$ ipython --no-banner

In [1]: import numpy as np

In [2]: np.set_printoptions(precision=2, suppress=True, linewidth=100)

In [3]: tidy = lambda a: np.round(a, 2) + 0

In [4]: A = np.load("a.npy")

In [5]: A
Out[5]: 
array([[  0,  -1,  -2,  -2,   1],
       [ -2,  -3,  -3,  -2,  -1],
       [ -3,  -1,  -4,  -4,  -3],
       [ -2,  -2,  -4,  -6,  -4],
       [ -3,   0,  -3,  -7,  -3],
       [ -3,  -2,  -1,  -6,  -3],
       [ -3,  -1,  -2,  -5,  -2],
       [ -5,  -1,   0,  -6,  -1],
       [ -7,   0,   2,  -6,   1],
       [ -9,  -1,   0,  -5,   1],
       [ -8,  -2,   1,  -5,   0],
       [-10,  -1,   2,  -5,  -1],
       [-12,   1,   3,  -4,  -3],
       [-14,   2,   1,  -5,  -1],
       [-13,   1,   2,  -6,  -2],
       [-14,   2,   2,  -4,  -3],
       [-14,   3,   0,  -4,  -1],
       [-12,   2,   2,  -6,  -1],
       [-11,   1,   4,  -4,  -1],
       [-12,   0,   5,  -3,   0],
       [-14,   2,   4,  -3,   2],
       [-14,   4,   3,  -1,   2],
       [-12,   5,   4,   0,   1],
       [-12,   4,   4,   0,   2],
       [-13,   5,   6,  -1,   0],
       [-13,   6,   4,   0,   1],
       [-12,   8,   3,   0,   0],
       [-13,   7,   5,   0,  -2],
       [-15,   9,   7,  -1,  -2],
       [-14,   9,   5,  -1,  -3],
       [-15,   9,   5,  -2,  -4]])

In [6]: tidy(A.mean(axis=0))
Out[6]: array([-9.81,  2.1 ,  1.77, -3.35, -0.97])

In [7]: tidy(np.linalg.svd(A, compute_uv=False))
Out[7]: array([66.32, 23.97, 11.51,  7.09,  5.15])

In [8]: np.diff(A, axis=0)
Out[8]: 
array([[-2, -2, -1,  0, -2],
       [-1,  2, -1, -2, -2],
       [ 1, -1,  0, -2, -1],
       [-1,  2,  1, -1,  1],
       [ 0, -2,  2,  1,  0],
       [ 0,  1, -1,  1,  1],
       [-2,  0,  2, -1,  1],
       [-2,  1,  2,  0,  2],
       [-2, -1, -2,  1,  0],
       [ 1, -1,  1,  0, -1],
       [-2,  1,  1,  0, -1],
       [-2,  2,  1,  1, -2],
       [-2,  1, -2, -1,  2],
       [ 1, -1,  1, -1, -1],
       [-1,  1,  0,  2, -1],
       [ 0,  1, -2,  0,  2],
       [ 2, -1,  2, -2,  0],
       [ 1, -1,  2,  2,  0],
       [-1, -1,  1,  1,  1],
       [-2,  2, -1,  0,  2],
       [ 0,  2, -1,  2,  0],
       [ 2,  1,  1,  1, -1],
       [ 0, -1,  0,  0,  1],
       [-1,  1,  2, -1, -2],
       [ 0,  1, -2,  1,  1],
       [ 1,  2, -1,  0, -1],
       [-1, -1,  2,  0, -2],
       [-2,  2,  2, -1,  0],
       [ 1,  0, -2,  0, -1],
       [-1,  0,  0, -1, -1]])

In [9]: tidy(np.linalg.norm(A))
Out[9]: np.float64(71.99)

In [10]: np.linalg.rank(A)
Traceback (most recent call last):
  Cell In[10], line 1
    np.linalg.rank(A)
AttributeError: module 'numpy.linalg' has no attribute 'rank'


In [11]: np.count_nonzero(A)
Out[11]: np.int64(139)

In [12]: np.zeros(31, 5)
Traceback (most recent call last):
  Cell In[12], line 1
    np.zeros(31, 5)
TypeError: Cannot interpret '5' as a data type


In [13]: other = np.c_[A[:, :3] @ np.array([[2, 4, 4], [0, -2, 1], [4, 1, 3]]), np.array([-9, -6, 3, -8, -7, -8, 6, -9, 9, -5, 0, -1, 8, 1, 8, 7, 1, 4, -5, -4, -3, 8, -6, -9, 0, 1, 8, -3, 5, -9, 9])]

In [14]: other
Out[14]: 
array([[ -8,   0,  -7,  -9],
       [-16,  -5, -20,  -6],
       [-22, -14, -25,   3],
       [-20,  -8, -22,  -8],
       [-18, -15, -21,  -7],
       [-10,  -9, -17,  -8],
       [-14, -12, -19,   6],
       [-10, -18, -21,  -9],
       [ -6, -26, -22,   9],
       [-18, -34, -37,  -5],
       [-12, -27, -31,   0],
       [-12, -36, -35,  -1],
       [-12, -47, -38,   8],
       [-24, -59, -51,   1],
       [-18, -52, -45,   8],
       [-20, -58, -48,   7],
       [-28, -62, -53,   1],
       [-16, -50, -40,   4],
       [ -6, -42, -31,  -5],
       [ -4, -43, -33,  -4],
       [-12, -56, -42,  -3],
       [-16, -61, -43,   8],
       [ -8, -54, -31,  -6],
       [ -8, -52, -32,  -9],
       [ -2, -56, -29,   0],
       [-10, -60, -34,   1],
       [-12, -61, -31,   8],
       [ -6, -61, -30,  -3],
       [ -2, -71, -30,   5],
       [ -8, -69, -32,  -9],
       [-10, -73, -36,   9]])

In [15]: tidy(np.linalg.lstsq(A, other[:, 0])[0])
Out[15]: array([2., 0., 4., 0., 0.])

In [16]: np.linalg.matrix_rank(other)
Out[16]: np.int64(4)
